In [1]: import numpy as np

In [2]: import numpy.linalg as la

In [3]: np.set_printoptions(suppress=True, linewidth=160)

In [4]: J = np.load("w.npy")

In [5]: print(J)
[[-21   9   8   2   7]
 [ -9   4   8   9   3]
 [ -3   6   7   3   1]
 [-21   4   9   9   7]
 [ -6   0   6   4   2]]

In [6]: # null space of dimension 1

In [7]: out = J / la.norm(J, axis=1, keepdims=True)

In [8]: gram = out @ out.T

In [9]: print(np.argwhere(np.triu(np.abs(gram) > 0.95, 1)))
[]

In [10]: print(gram.round(2))
[[1.   0.82 0.72 0.94 0.81]
 [0.82 1.   0.85 0.93 0.95]
 [0.72 0.85 1.   0.7  0.76]
 [0.94 0.93 0.7  1.   0.93]
 [0.81 0.95 0.76 0.93 1.  ]]

In [11]: print((gram - 2 * np.eye(5)).round(6).argmax(axis=1))
[3 4 1 0 1]

In [12]: print(round(float(np.degrees(np.arccos(np.clip(gram[3, 1], -1, 1)))), 2))
22.24

In [13]: print((np.abs(gram) > 0.9).astype(int))
[[1 0 0 1 0]
 [0 1 0 1 1]
 [0 0 1 0 0]
 [1 1 0 1 1]
 [0 1 0 1 1]]

In [14]: m1 = np.loadtxt("block2.csv", delimiter=",")

In [15]: print(m1)
[[1. 4. 0. 2.]
 [1. 4. 0. 2.]
 [2. 8. 0. 2.]
 [2. 8. 2. 3.]
 [1. 4. 1. 3.]]

In [16]: # null space of dimension 1

In [17]: U, sigma, Vt = la.svd(m1)

In [18]: print(np.argmax(sigma[:-1] / (sigma[1:] + 1e-6)) + 1)
3

In [19]: out = U[:, :3] @ np.diag(sigma[:3]) @ Vt[:3]

In [20]: print(la.matrix_rank(m1, rtol=0.05))
3

In [21]: print(out.round(2) + 0)
[[1. 4. 0. 2.]
 [1. 4. 0. 2.]
 [2. 8. 0. 2.]
 [2. 8. 2. 3.]
 [1. 4. 1. 3.]]

In [22]: print(la.matrix_rank(out))
3

In [23]: print(round(la.norm(m1 - out) / la.norm(m1), 2))
0.0

In [24]: print(np.round(la.norm(m1, 2) / la.norm(m1), 2))
0.99

In [25]: print(np.argsort(-la.norm(m1, axis=0).round(6), kind="stable")[:3])
[1 3 0]

In [26]: W0 = np.array([[0.0, 1.0, 3.0], [1.0, 0.0, 0.0], [3.0, 0.0, 0.0]])

In [27]: print(W0)
[[0. 1. 3.]
 [1. 0. 0.]
 [3. 0. 0.]]

In [28]: U, sigma, Vt = la.svd(W0)

In [29]: print(sigma.round(2) + 0)
[3.16 3.16 0.  ]

In [30]: out = U[:, :2] @ np.diag(sigma[:2]) @ Vt[:2]

In [31]: print(la.matrix_rank(out))
2

In [32]: print(out.round(2) + 0)
[[0. 1. 3.]
 [1. 0. 0.]
 [3. 0. 0.]]

In [33]: print(round(la.norm(W0 - out, 2), 2), round(float(sigma[2]), 2))
0.0 0.0

In [34]: print(la.matrix_rank(W0, rtol=0.05))
2

In [35]: out = W0 / np.sqrt((W0 ** 2).mean(axis=1, keepdims=True))

In [36]: print(np.round(W0 - W0.mean(axis=1, keepdims=True), 2))
[[-1.33 -0.33  1.67]
 [ 0.67 -0.33 -0.33]
 [ 2.   -1.   -1.  ]]

In [37]: print(out[2].round(2))
[1.73 0.   0.  ]

In [38]: print(np.round(la.norm(out, axis=1), 2))
[1.73 1.73 1.73]

In [39]: M = np.load("case9.npy")

In [40]: print(M)
[[ 0. -1.  0.]
 [-4. -1.  2.]
 [-8. -5.  4.]]

In [41]: print(M.sum(axis=0))
[-12.  -7.   6.]

In [42]: print(np.round(M.mean(axis=0), 2))
[-4.   -2.33  2.  ]

In [43]: print(la.cond(M) > 100)
True

In [44]: print(round(float(la.norm(M, 2) / la.norm(M)), 2))
0.99

In [45]: print(la.matrix_rank(M, rtol=0.1))
2

In [46]: rank = la.matrix_rank(J)

In [47]: print(rank)
4

In [48]: N = la.svd(J)[2][rank:].T

In [49]: print(np.round(N[:, 0] / N[np.abs(N[:, 0]).round(6).argmax(), 0], 2) + 0)
[0.33 0.   0.   0.   1.  ]

In [50]: print([int(la.matrix_rank(np.delete(J, i, axis=0))) for i in range(5)])
[4, 4, 4, 4, 4]

In [51]: rank = la.matrix_rank(M)

In [52]: print(rank)
2

In [53]: N = la.svd(M)[2][rank:].T

In [54]: print(la.matrix_rank(M.T @ M), la.matrix_rank(M @ M.T))
2 2

In [55]: print(np.allclose(M @ N, 0))
True

In [56]: print(np.round(N[:, 0] / N[np.abs(N[:, 0]).round(6).argmax(), 0], 2) + 0)
[0.5 0.  1. ]

In [57]: print([int(la.matrix_rank(M[:, :j + 1])) for j in range(3)])
[1, 2, 2]

In [58]: print([int(la.matrix_rank(M[:i])) for i in range(1, len(M) + 1)])
[1, 2, 2]

In [59]: print(N.shape)
(3, 1)

In [60]: print(np.round(N @ N.T, 2) + 0)
[[0.2 0.  0.4]
 [0.  0.  0. ]
 [0.4 0.  0.8]]

In [61]: def softmax(z):
    ...:     e = np.exp(z - z.max(axis=-1, keepdims=True))
    ...:     return e / e.sum(axis=-1, keepdims=True)
    ...: 

In [62]: print(np.round(softmax(J).sum(axis=1), 2))
[1. 1. 1. 1. 1.]

In [63]: att = J @ J.T / np.sqrt(5)

In [64]: print(np.round(softmax(att)[0] @ J, 2))
[-21.   9.   8.   2.   7.]

In [65]: print(softmax(att).round(6).argmax(axis=1))
[0 3 0 3 3]

In [66]: A = np.array([[0, 0, 1], [0, 0, 0], [1, 0, 0]])

In [67]: U, sigma, Vt = la.svd(A)

In [68]: print(np.argmax(sigma[:-1] / (sigma[1:] + 1e-6)) + 1)
2

In [69]: out = U[:, :2] @ np.diag(sigma[:2]) @ Vt[:2]

In [70]: print(np.round(la.norm(A - out, 2), 2), sigma[2])
0.0 0.0

In [71]: print(out)
[[0. 0. 1.]
 [0. 0. 0.]
 [1. 0. 0.]]

In [72]: evals, V = la.eigh(A)

In [73]: x = np.array([0, 2, 6])

In [74]: print(np.abs(A).sum(axis=1).max(), np.abs(evals).max())
1 1.0

In [75]: F = np.array([[82, 2], [0, 2]])

In [76]: # row 0 dominates

In [77]: Q, V = la.qr(F[:, :1])[0], la.qr(F[:, 1:])[0]

In [78]: sigma = la.svd(Q.T @ V, compute_uv=False)

In [79]: print(np.round(np.degrees(np.arccos(sigma.clip(0, 1))), 2))
[45.]

In [80]: print((sigma > 0.9).sum())
0

In [81]: print(round(la.norm(Q @ Q.T - V @ V.T, 2), 2))
0.71

In [82]: x = np.array([3, 2])

In [83]: rhs = F @ x

In [84]: c, lr = np.zeros(2), 1 / la.norm(F, 2) ** 2

In [85]: for i in range(6):
    ...:     c -= lr * F.T @ (F @ c - rhs)
    ...:     if i % 1 == 0: print(i, round(la.norm(F @ c - rhs), 2))
    ...: 
0 3.85
1 3.85
2 3.84
3 3.84
4 3.84
5 3.84

In [86]: print(c.round(2))
[3.05 0.08]

In [87]: print(round(float(la.cond(F)), 2))
41.02

In [88]: T = np.stack([F, 3 * F, F[::-1]])

In [89]: print(np.einsum("bij,cij->bc", T, T))
[[ 6732 20196     8]
 [20196 60588    24]
 [    8    24  6732]]

In [90]: print(la.matrix_rank(T.reshape(3, -1)))
2

In [91]: print(la.matrix_rank(T))
[2 2 2]

In [92]: print(T.shape)
(3, 2, 2)

In [93]: print((T @ F.T).shape)
(3, 2, 2)

In [94]: U, sigma, Vt = la.svd(F, full_matrices=False)

In [95]: print(np.allclose(U * sigma @ Vt, F))
True

In [96]: print((sigma > 1e-8).sum())
2

In [97]: print(np.round(Vt @ Vt.T, 2) + 0)
[[1. 0.]
 [0. 1.]]

In [98]: print(np.round(np.cumsum(sigma ** 2) / np.sum(sigma ** 2), 2))
[1. 1.]

In [99]: mat = np.load("layer12.npy")

In [100]: print(mat)
[[-1.  0.  0.  0.]
 [-1.  0.  0.  0.]
 [-2.  1.  0. -1.]
 [-1.  1.  0. -1.]]

In [101]: out = mat / la.norm(mat, axis=1, keepdims=True)

In [102]: gram = out @ out.T

In [103]: print((gram - 2 * np.eye(4)).round(6).argmax(axis=1))
[1 0 3 2]

In [104]: r0 = np.array([2, -1, 0])

In [105]: print(np.array([np.convolve(row, r0, "same") for row in mat]))
[[ 1.  0.  0.  0.]
 [ 1.  0.  0.  0.]
 [ 4. -1. -2.  1.]
 [ 3. -1. -2.  1.]]

In [106]: print(np.round(la.det(mat[::-1]), 2))
0.0

In [107]: print(np.poly(mat))
[1. 2. 1. 0. 0.]

In [108]: print(round(la.eigvals(mat).sum().real, 2))
-2.0

In [109]: print(round(la.det(2 * mat), 2), np.round(la.det(mat), 2))
0.0 0.0

In [110]: print(np.einsum("ij,ji->", mat, mat))
2.0

In [111]: rng = np.random.default_rng(81858)

In [112]: idx = rng.integers(0, 3, 5)

In [113]: feats = (idx[:, None] == idx) * -1 + np.eye(5)

In [114]: print(feats)
[[ 0. -1. -1. -1. -1.]
 [-1.  0. -1. -1. -1.]
 [-1. -1.  0. -1. -1.]
 [-1. -1. -1.  0. -1.]
 [-1. -1. -1. -1.  0.]]

In [115]: # equal to its transpose

In [116]: print(round(float(la.det(feats)), 2))
-4.0

In [117]: print(feats @ feats)
[[4. 3. 3. 3. 3.]
 [3. 4. 3. 3. 3.]
 [3. 3. 4. 3. 3.]
 [3. 3. 3. 4. 3.]
 [3. 3. 3. 3. 4.]]

In [118]: print((feats + feats.T) / 2)
[[ 0. -1. -1. -1. -1.]
 [-1.  0. -1. -1. -1.]
 [-1. -1.  0. -1. -1.]
 [-1. -1. -1.  0. -1.]
 [-1. -1. -1. -1.  0.]]

In [119]: print(round(float(np.abs(la.eigvals(feats)).max()), 2))
4.0

In [120]: Q, Rm = la.qr(feats)

In [121]: print(Q.shape, Rm.shape)
(5, 5) (5, 5)
